$ python3 -q
>>> import numpy as np
>>> np.set_printoptions(precision=2, suppress=True, linewidth=100)
>>> def rnd(a):
...     return np.round(a, 2) + 0
... 
>>> m1 = -1 * np.eye(9) + np.eye(9, k=1)
>>> m1
array([[-1.,  1.,  0.,  0.,  0.,  0.,  0.,  0.,  0.],
       [ 0., -1.,  1.,  0.,  0.,  0.,  0.,  0.,  0.],
       [ 0.,  0., -1.,  1.,  0.,  0.,  0.,  0.,  0.],
       [ 0.,  0.,  0., -1.,  1.,  0.,  0.,  0.,  0.],
       [ 0.,  0.,  0.,  0., -1.,  1.,  0.,  0.,  0.],
       [ 0.,  0.,  0.,  0.,  0., -1.,  1.,  0.,  0.],
       [ 0.,  0.,  0.,  0.,  0.,  0., -1.,  1.,  0.],
       [ 0.,  0.,  0.,  0.,  0.,  0.,  0., -1.,  1.],
       [ 0.,  0.,  0.,  0.,  0.,  0.,  0.,  0., -1.]])
>>> f = np.array([4, 2, 4, 1, 2, 1, 2, 5, 4])
>>> other = m1 + np.outer(f, np.eye(9)[4])
>>> other
array([[-1.,  1.,  0.,  0.,  4.,  0.,  0.,  0.,  0.],
       [ 0., -1.,  1.,  0.,  2.,  0.,  0.,  0.,  0.],
       [ 0.,  0., -1.,  1.,  4.,  0.,  0.,  0.,  0.],
       [ 0.,  0.,  0., -1.,  2.,  0.,  0.,  0.,  0.],
       [ 0.,  0.,  0.,  0.,  1.,  1.,  0.,  0.,  0.],
       [ 0.,  0.,  0.,  0.,  1., -1.,  1.,  0.,  0.],
       [ 0.,  0.,  0.,  0.,  2.,  0., -1.,  1.,  0.],
       [ 0.,  0.,  0.,  0.,  5.,  0.,  0., -1.,  1.],
       [ 0.,  0.,  0.,  0.,  4.,  0.,  0.,  0., -1.]])
>>> x = np.array([2, 1, 1, 1, 0, 1, 3, 2, 2])
>>> rhs = m1 @ x
>>> rhs
array([-1.,  0.,  0., -1.,  1.,  2., -1.,  0., -2.])
>>> rnd(np.linalg.solve(m1, m1[:, 8]))
array([0., 0., 0., 0., 0., 0., 0., 0., 1.])
>>> rnd(np.linalg.solve(m1, rhs))
array([2., 1., 1., 1., 0., 1., 3., 2., 2.])
>>> rnd(np.linalg.solve(m1, -2 * rhs))
array([-4., -2., -2., -2.,  0., -2., -6., -4., -4.])
>>> rnd(np.linalg.solve(m1, rhs + m1[:, 3]))
array([2., 1., 1., 2., 0., 1., 3., 2., 2.])
>>> Q, R = np.linalg.qr(m1)
>>> np.trace(Q @ Q.T)
np.float64(9.0)
>>> Q @ R
array([[-1.,  1.,  0.,  0.,  0.,  0.,  0.,  0.,  0.],
       [ 0., -1.,  1.,  0.,  0.,  0.,  0.,  0.,  0.],
       [ 0.,  0., -1.,  1.,  0.,  0.,  0.,  0.,  0.],
       [ 0.,  0.,  0., -1.,  1.,  0.,  0.,  0.,  0.],
       [ 0.,  0.,  0.,  0., -1.,  1.,  0.,  0.,  0.],
       [ 0.,  0.,  0.,  0.,  0., -1.,  1.,  0.,  0.],
       [ 0.,  0.,  0.,  0.,  0.,  0., -1.,  1.,  0.],
       [ 0.,  0.,  0.,  0.,  0.,  0.,  0., -1.,  1.],
       [ 0.,  0.,  0.,  0.,  0.,  0.,  0.,  0., -1.]])
>>> arr = np.loadtxt("block5.csv", delimiter=",")
>>> arr
array([[  5.,  -1.,  -7.,   9.,   3.,  -1.],
       [ -1.,   2.,  -1.,   0.,  -6.,  -1.],
       [ -7.,  -1.,  13., -15.,   3.,   3.],
       [  9.,   0., -15.,  18.,   0.,  -3.],
       [  3.,  -6.,   3.,   0.,  18.,   3.],
       [ -1.,  -1.,   3.,  -3.,   3.,   1.]])
>>> left, s, Vh = np.linalg.svd(arr)
>>> vecs = Vh[:(s > 1e-8).sum()]
>>> rng = np.random.default_rng(7467)
>>> x = arr[0] + 5 * arr[5] + rng.integers(2) * np.eye(6)[3]
>>> x
array([ 0., -6.,  8., -6., 18.,  4.])
>>> rnd(np.diag(vecs.T @ vecs))
array([0.16, 0.09, 0.37, 0.51, 0.84, 0.04])
>>> data = np.loadtxt("layer13.csv", delimiter=",")
>>> data
array([[ 0.,  2., -2., -2.],
       [-2.,  0., -1., -2.],
       [ 2.,  1.,  0.,  1.],
       [ 2.,  2., -1.,  0.]])
>>> rk = np.linalg.matrix_rank(data)
>>> rk
np.int64(2)
>>> N = np.linalg.svd(data)[2][rk:].T
>>> N.shape
(4, 2)
>>> [int(np.linalg.matrix_rank(np.delete(data, i, axis=0))) for i in range(4)]
[2, 2, 2, 2]
>>> [int(np.linalg.matrix_rank(data[:, :j + 1])) for j in range(4)]
[1, 2, 2, 2]
>>> rnd(N @ N.T)
array([[ 0.33, -0.33,  0.  , -0.33],
       [-0.33,  0.5 ,  0.33,  0.17],
       [ 0.  ,  0.33,  0.67, -0.33],
       [-0.33,  0.17, -0.33,  0.5 ]])
>>> np.linalg.matrix_rank(data.T @ data), np.linalg.matrix_rank(data @ data.T)
(np.int64(2), np.int64(2))
>>> rnd(data @ N)
array([[0., 0.],
       [0., 0.],
       [0., 0.],
       [0., 0.]])
>>> other = data + rng.integers(-2, 3, (4, 2)) @ rng.integers(-2, 3, (2, 4))
>>> other
array([[-4.,  4.,  2., -8.],
       [-4.,  1., -4.,  0.],
       [ 4.,  0.,  3., -1.],
       [ 4.,  1., -2.,  2.]])
>>> other - data
array([[-4.,  2.,  4., -6.],
       [-2.,  1., -3.,  2.],
       [ 2., -1.,  3., -2.],
       [ 2., -1., -1.,  2.]])
>>> np.allclose(data @ data.T, data.T @ data)
True
>>> rnd(np.abs(np.linalg.eigvals(data)).max())
np.float64(4.24)
>>> np.allclose(data, data.T)
False
>>> (data + data.T) / 2
array([[0., 0., 0., 0.],
       [0., 0., 0., 0.],
       [0., 0., 0., 0.],
       [0., 0., 0., 0.]])
>>> (data - data.T) / 2
array([[ 0.,  2., -2., -2.],
       [-2.,  0., -1., -2.],
       [ 2.,  1.,  0.,  1.],
       [ 2.,  2., -1.,  0.]])
>>> J = np.load("sample11.npy")
>>> J
array([[0, 0, 0, 0, 0, 0],
       [0, 3, 2, 0, 3, 1],
       [0, 3, 3, 3, 5, 3],
       [1, 4, 4, 3, 7, 6],
       [1, 2, 2, 0, 1, 3],
       [1, 4, 2, 1, 4, 3],
       [0, 2, 0, 1, 3, 0],
       [0, 0, 0, 0, 0, 0],
       [1, 2, 2, 0, 1, 3],
       [1, 4, 2, 1, 4, 3],
       [0, 2, 0, 1, 3, 0],
       [0, 5, 1, 2, 5, 0],
       [1, 2, 2, 0, 1, 3],
       [1, 2, 2, 3, 8, 4],
       [0, 0, 0, 0, 0, 0],
       [0, 3, 1, 1, 2, 0],
       [1, 2, 2, 0, 1, 3],
       [0, 3, 2, 0, 3, 1],
       [2, 5, 4, 0, 6, 5],
       [0, 0, 0, 0, 0, 0],
       [0, 3, 1, 1, 2, 0],
       [0, 2, 2, 3, 6, 3],
       [0, 0, 0, 0, 0, 0],
       [1, 2, 4, 2, 4, 6]])
>>> x = np.array([3, 2, -2, 0, 2, 0])
>>> a = np.maximum(J @ x, 0)
>>> rnd(np.tanh(J @ x))
array([0., 1., 1., 1., 1., 1., 1., 0., 1., 1., 1., 1., 1., 1., 0., 1., 1., 1., 1., 0., 1., 1., 0.,
       1.])
>>> np.maximum(J @ x, 0) - np.maximum(-J @ x, 0)
array([ 0,  8, 10, 17,  5, 15, 10,  0,  5, 15, 10, 18,  5, 19,  0,  8,  5,  8, 20,  0,  8, 12,  0,
        7])
>>> a
array([ 0,  8, 10, 17,  5, 15, 10,  0,  5, 15, 10, 18,  5, 19,  0,  8,  5,  8, 20,  0,  8, 12,  0,
        7])
>>> W0 = np.load("mat.npy")
>>> W0
array([[ 0, -2, -2, -2,  2, -1,  0,  0],
       [-2, -2, -2, -1,  1,  1, -1,  1],
       [-1, -1, -4, -3, -1,  0,  1,  3],
       [-1, -3, -4, -2, -2,  1, -1,  1],
       [-2, -2, -2,  0,  0,  1, -3,  1],
       [-2, -4, -4, -2, -2, -1, -3,  0],
       [-2, -3, -5,  0, -4, -2, -1,  2],
       [-4, -5, -4,  0, -2,  0, -2,  1],
       [-5, -3, -6,  0, -1, -2, -2, -1],
       [-6, -4, -7,  0, -1, -3, -4, -1],
       [-4, -6, -6, -2,  0, -2, -2, -1],
       [-5, -7, -5,  0, -2, -4, -3, -3]])
>>> other = W0 + rng.integers(-2, 3, (12, 1)) @ rng.integers(-2, 3, (1, 8))
>>> other
array([[  0,   0,   2,  -4,  -2,  -5,   4,   4],
       [ -2,  -1,   0,  -2,  -1,  -1,   1,   3],
       [ -1,   1,   0,  -5,  -5,  -4,   5,   7],
       [ -1,  -1,   0,  -4,  -6,  -3,   3,   5],
       [ -2,  -3,  -4,   1,   2,   3,  -5,  -1],
       [ -2,  -5,  -6,  -1,   0,   1,  -5,  -2],
       [ -2,  -1,  -1,  -2,  -8,  -6,   3,   6],
       [ -4,  -5,  -4,   0,  -2,   0,  -2,   1],
       [ -5,  -1,  -2,  -2,  -5,  -6,   2,   3],
       [ -6,  -6, -11,   2,   3,   1,  -8,  -5],
       [ -4,  -8, -10,   0,   4,   2,  -6,  -5],
       [ -5,  -5,  -1,  -2,  -6,  -8,   1,   1]])
>>> other - W0
array([[ 0,  2,  4, -2, -4, -4,  4,  4],
       [ 0,  1,  2, -1, -2, -2,  2,  2],
       [ 0,  2,  4, -2, -4, -4,  4,  4],
       [ 0,  2,  4, -2, -4, -4,  4,  4],
       [ 0, -1, -2,  1,  2,  2, -2, -2],
       [ 0, -1, -2,  1,  2,  2, -2, -2],
       [ 0,  2,  4, -2, -4, -4,  4,  4],
       [ 0,  0,  0,  0,  0,  0,  0,  0],
       [ 0,  2,  4, -2, -4, -4,  4,  4],
       [ 0, -2, -4,  2,  4,  4, -4, -4],
       [ 0, -2, -4,  2,  4,  4, -4, -4],
       [ 0,  2,  4, -2, -4, -4,  4,  4]])
>>> np.abs(other - W0).sum(axis=1)
array([24, 12, 24, 24, 12, 12, 24,  0, 24, 24, 24, 24])
>>> rnd(np.linalg.svd(other - W0, compute_uv=False))
array([27.75,  0.  ,  0.  ,  0.  ,  0.  ,  0.  ,  0.  ,  0.  ])
>>> np.linalg.matrix_rank(other - W0, tol=1e-8)
np.int64(1)
>>> Q, R = np.linalg.qr(W0)
>>> rnd(Q @ R)
array([[ 0., -2., -2., -2.,  2., -1.,  0.,  0.],
       [-2., -2., -2., -1.,  1.,  1., -1.,  1.],
       [-1., -1., -4., -3., -1.,  0.,  1.,  3.],
       [-1., -3., -4., -2., -2.,  1., -1.,  1.],
       [-2., -2., -2.,  0.,  0.,  1., -3.,  1.],
       [-2., -4., -4., -2., -2., -1., -3.,  0.],
       [-2., -3., -5.,  0., -4., -2., -1.,  2.],
       [-4., -5., -4.,  0., -2.,  0., -2.,  1.],
       [-5., -3., -6.,  0., -1., -2., -2., -1.],
       [-6., -4., -7.,  0., -1., -3., -4., -1.],
       [-4., -6., -6., -2.,  0., -2., -2., -1.],
       [-5., -7., -5.,  0., -2., -4., -3., -3.]])
>>> np.allclose(R.T @ R, W0.T @ W0)
True
>>> rnd(Q.T @ Q)
array([[1., 0., 0., 0., 0., 0., 0., 0.],
       [0., 1., 0., 0., 0., 0., 0., 0.],
       [0., 0., 1., 0., 0., 0., 0., 0.],
       [0., 0., 0., 1., 0., 0., 0., 0.],
       [0., 0., 0., 0., 1., 0., 0., 0.],
       [0., 0., 0., 0., 0., 1., 0., 0.],
       [0., 0., 0., 0., 0., 0., 1., 0.],
       [0., 0., 0., 0., 0., 0., 0., 1.]])
>>> other = np.c_[W0[:, :5] @ np.array([[1, 0, 1, -1, 2],
...     [-2, -2, -2, 1, -1],
...     [-2, -2, -2, 2, 2],
...     [-1, -1, -1, 2, 0],
...     [-2, -1, 2, -2, 1]]), np.array([2, -1, 2, 1, 2, 1, 1, 1, 1, 0, 1, 0])]
>>> other
array([[  6,   8,  14, -14,   0,   2],
       [  5,   8,   9,  -8,  -5,  -1],
       [ 14,  14,  10, -12, -10,   2],
       [ 19,  18,  11, -10,  -9,   1],
       [  6,   8,   6,  -4,  -6,   2],
       [ 20,  20,  12, -10, -10,   1],
       [ 22,  20,   6,  -3, -15,   1],
       [ 18,  20,  10,  -5, -13,   1],
       [ 15,  19,  11,  -8, -20,   1],
       [ 18,  23,  14, -10, -23,   0],
       [ 22,  26,  22, -18, -14,   1],
       [ 23,  26,  15,  -8, -15,   0]])
>>> rnd(np.linalg.lstsq(W0, other[:, 0])[0])
array([ 1., -2., -2., -1., -2.,  0.,  0.,  0.])
>>> np.linalg.matrix_rank(np.c_[W0, other])
np.int64(9)
>>> np.linalg.matrix_rank(other)
np.int64(6)
